>>> import numpy as np
>>> import numpy.linalg as la
>>> np.set_printoptions(precision=2, suppress=True, linewidth=120)
>>> def rnd(a):
...     return np.round(a, 2) + 0
... 
>>> J = np.load("run13.npy")
>>> print(J)
[[ -1.3   1.3   0.3  -0.8  -1.1   0.3   1.5   1.    0.2  -0.6  -0.6]
 [  1.5   2.    0.3  -1.   -1.3   0.1  -0.4  -1.5  -0.5  -1.7  -1.1]
 [ -1.2  -0.1   0.8   0.7   0.1   0.5   0.5   0.6  -0.5   0.2  -0.4]
 [  2.  -12.   -5.  -19.   -7.    6.  -10.   -4.   -1.    0.    8. ]
 [ -0.1  -0.8   1.7   2.1   0.6  -0.6   0.3   1.3  -0.3  -1.3   1.6]
 [  1.4  -1.1  -0.8  -0.1  -0.7   0.4  -0.5   1.9   0.9  -1.1   0.6]
 [  1.3   0.5   0.9  -1.1  -1.5   1.4  -1.   -0.2  -0.7   0.4   0.9]
 [  0.3   0.9  -0.3   0.3   0.3  -0.5  -0.5  -1.3   1.5   1.3   0.8]
 [ -1.    0.    0.6  -0.8   2.1  -1.4   0.5  -1.2   0.4  -1.8  -2.3]
 [  0.2  -0.9   1.8   0.2   1.    1.2   1.8   0.5   0.6  -0.8   0.7]
 [ -0.2  -0.3  -0.1   0.3   0.5   1.2  -0.6   0.1   1.4  -0.6   3.2]
 [ -0.1   1.2  -0.2   1.2   1.3   1.4  -2.3  -1.7  -0.3   0.7  -0.6]
 [ -1.4  -1.1  -0.6   0.5   0.3  -1.5  -0.4  -0.6  -1.    0.5   0.8]
 [ -1.6   0.1  -0.4  -1.2   1.5  -0.2  -1.5   0.3   0.5   0.2   1.2]
 [  0.5  -0.8   0.    1.3  -0.7   0.    0.6   1.9   0.8  -0.5   1.6]
 [  1.3  -0.6  -1.2  -2.7   0.5   0.7   0.1  -0.5   1.1  -0.5  -0.6]
 [  0.1   0.5   0.6   0.5   0.1   0.2  -0.9  -1.4   0.7  -1.5   0.4]
 [ -0.2   0.4   0.2   1.    0.5  -0.1   0.2  -0.4   0.   -1.4  -0.7]
 [  0.4  -0.8  -2.5   0.1   0.7  -0.9   0.   -1.3   0.9  -1.    2. ]]
>>> P = J @ la.solve(J.T @ J, J.T)
>>> print(rnd(la.eigvalsh(P)))
[0. 0. 0. 0. 0. 0. 0. 0. 1. 1. 1. 1. 1. 1. 1. 1. 1. 1. 1.]
>>> ang = np.radians(135)
>>> R = np.eye(11)
>>> R[5, 5] = R[6, 6] = np.cos(ang)
>>> R[5, 6], R[6, 5] = -np.sin(ang), np.sin(ang)
>>> print(rnd(R))
[[ 1.    0.    0.    0.    0.    0.    0.    0.    0.    0.    0.  ]
 [ 0.    1.    0.    0.    0.    0.    0.    0.    0.    0.    0.  ]
 [ 0.    0.    1.    0.    0.    0.    0.    0.    0.    0.    0.  ]
 [ 0.    0.    0.    1.    0.    0.    0.    0.    0.    0.    0.  ]
 [ 0.    0.    0.    0.    1.    0.    0.    0.    0.    0.    0.  ]
 [ 0.    0.    0.    0.    0.   -0.71 -0.71  0.    0.    0.    0.  ]
 [ 0.    0.    0.    0.    0.    0.71 -0.71  0.    0.    0.    0.  ]
 [ 0.    0.    0.    0.    0.    0.    0.    1.    0.    0.    0.  ]
 [ 0.    0.    0.    0.    0.    0.    0.    0.    1.    0.    0.  ]
 [ 0.    0.    0.    0.    0.    0.    0.    0.    0.    1.    0.  ]
 [ 0.    0.    0.    0.    0.    0.    0.    0.    0.    0.    1.  ]]
>>> A2 = J @ R.T
>>> print(rnd(la.svd(J, compute_uv=False)), rnd(la.svd(A2, compute_uv=False)))
[28.64  6.91  5.81  5.14  4.85  4.19  3.55  3.02  2.63  1.96  1.41] [28.64  6.91  5.81  5.14  4.85  4.19  3.55  3.02  2.63  1.96  1.41]
>>> print(np.allclose(J @ J.T, A2 @ A2.T))
True
>>> print(np.allclose(la.norm(J, axis=1), la.norm(A2, axis=1)))
True
>>> print(rnd(np.abs(A2 - J).max(axis=0)))
[ 0.    0.    0.    0.    0.    3.32 21.31  0.    0.    0.    0.  ]
>>> data = np.load("w.npy")
>>> print(data)
[[1 1 0 1 0 2 3 3 3 1 2 1 0 1]
 [1 1 1 0 1 0 2 3 3 3 1 2 1 0]
 [0 1 1 1 0 1 0 2 3 3 3 1 2 1]
 [1 0 1 1 1 0 1 0 2 3 3 3 1 2]
 [0 1 0 1 1 1 0 1 0 2 3 3 3 1]
 [2 0 1 0 1 1 1 0 1 0 2 3 3 3]
 [3 2 0 1 0 1 1 1 0 1 0 2 3 3]
 [3 3 2 0 1 0 1 1 1 0 1 0 2 3]
 [3 3 3 2 0 1 0 1 1 1 0 1 0 2]
 [1 3 3 3 2 0 1 0 1 1 1 0 1 0]
 [2 1 3 3 3 2 0 1 0 1 1 1 0 1]
 [1 2 1 3 3 3 2 0 1 0 1 1 1 0]
 [0 1 2 1 3 3 3 2 0 1 0 1 1 1]
 [1 0 1 2 1 3 3 3 2 0 1 0 1 1]]
>>> A2 = la.inv(data)
>>> print(rnd(la.det(data) * la.det(A2)))
1.0
>>> print(rnd(la.cond(data)))
232.46
>>> A = np.load("out14.npy")
>>> print(A)
[[ 0  1  1 -1 -2  1  1  0 -1  0  2  1]
 [-1  2  2 -1  0  1  1  1 -2  0  2  2]
 [ 1  2 -1 -1 -2 -2 -2  2 -1 -2 -1  2]
 [-1 -1 -2 -2  0  2  0  0  1  0 -1  1]
 [ 1  2  1 -2  0  1  2  2  1 -2  2  2]
 [ 0  2  1 -1  2  2  2  0 -2  1  2  2]
 [ 1 -2  0  1 -2  0  0 -1  2 -2 -1 -2]
 [ 2  0  2 -1  2  1  1  1  0  2 -2 -1]
 [-2  2 -2  0  2  1 -2  2  1  2  2 -1]
 [ 2  2  2 -1  0  1  0 -2  0  1  2  1]
 [-1 -2  1 -2 -1  0  2 -2  2 -2  0  1]
 [ 2 -3 -3  1 -2 -1 -1 -2  3  0 -2 -3]]
>>> def softmax(z):
...     e = np.exp(z - z.max(axis=-1, keepdims=True))
...     return e / e.sum(axis=-1, keepdims=True)
... 
>>> print(rnd(softmax(A).sum(axis=1)))
[1. 1. 1. 1. 1. 1. 1. 1. 1. 1. 1. 1.]
>>> print(rnd(softmax(10 * A[11])))
[0. 0. 0. 0. 0. 0. 0. 0. 1. 0. 0. 0.]
>>> print(rnd(softmax(A[11] + -3)))
[0.23 0.   0.   0.08 0.   0.01 0.01 0.   0.62 0.03 0.   0.  ]
>>> scores = A @ A.T / np.sqrt(12)
>>> print(rnd(softmax(scores + np.triu(np.full(scores.shape, -np.inf), 1))))
[[1.   0.   0.   0.   0.   0.   0.   0.   0.   0.   0.   0.  ]
 [0.05 0.95 0.   0.   0.   0.   0.   0.   0.   0.   0.   0.  ]
 [0.   0.   1.   0.   0.   0.   0.   0.   0.   0.   0.   0.  ]
 [0.01 0.   0.01 0.99 0.   0.   0.   0.   0.   0.   0.   0.  ]
 [0.   0.02 0.   0.   0.98 0.   0.   0.   0.   0.   0.   0.  ]
 [0.   0.09 0.   0.   0.02 0.89 0.   0.   0.   0.   0.   0.  ]
 [0.   0.   0.   0.   0.   0.   1.   0.   0.   0.   0.   0.  ]
 [0.   0.   0.   0.   0.   0.01 0.   0.99 0.   0.   0.   0.  ]
 [0.   0.   0.   0.   0.   0.   0.   0.   1.   0.   0.   0.  ]
 [0.02 0.03 0.   0.   0.02 0.08 0.   0.   0.   0.85 0.   0.  ]
 [0.   0.   0.   0.   0.   0.   0.01 0.   0.   0.   0.98 0.  ]
 [0.   0.   0.   0.   0.   0.   0.   0.   0.   0.   0.   1.  ]]
>>> print(softmax(scores).round(6).argmax(axis=1))
[ 0  1  2  3  4  5 11  7  8  9 10 11]
>>> print(rnd(softmax(scores)[11] @ A))
[ 2. -3. -3.  1. -2. -1. -1. -2.  3.  0. -2. -3.]
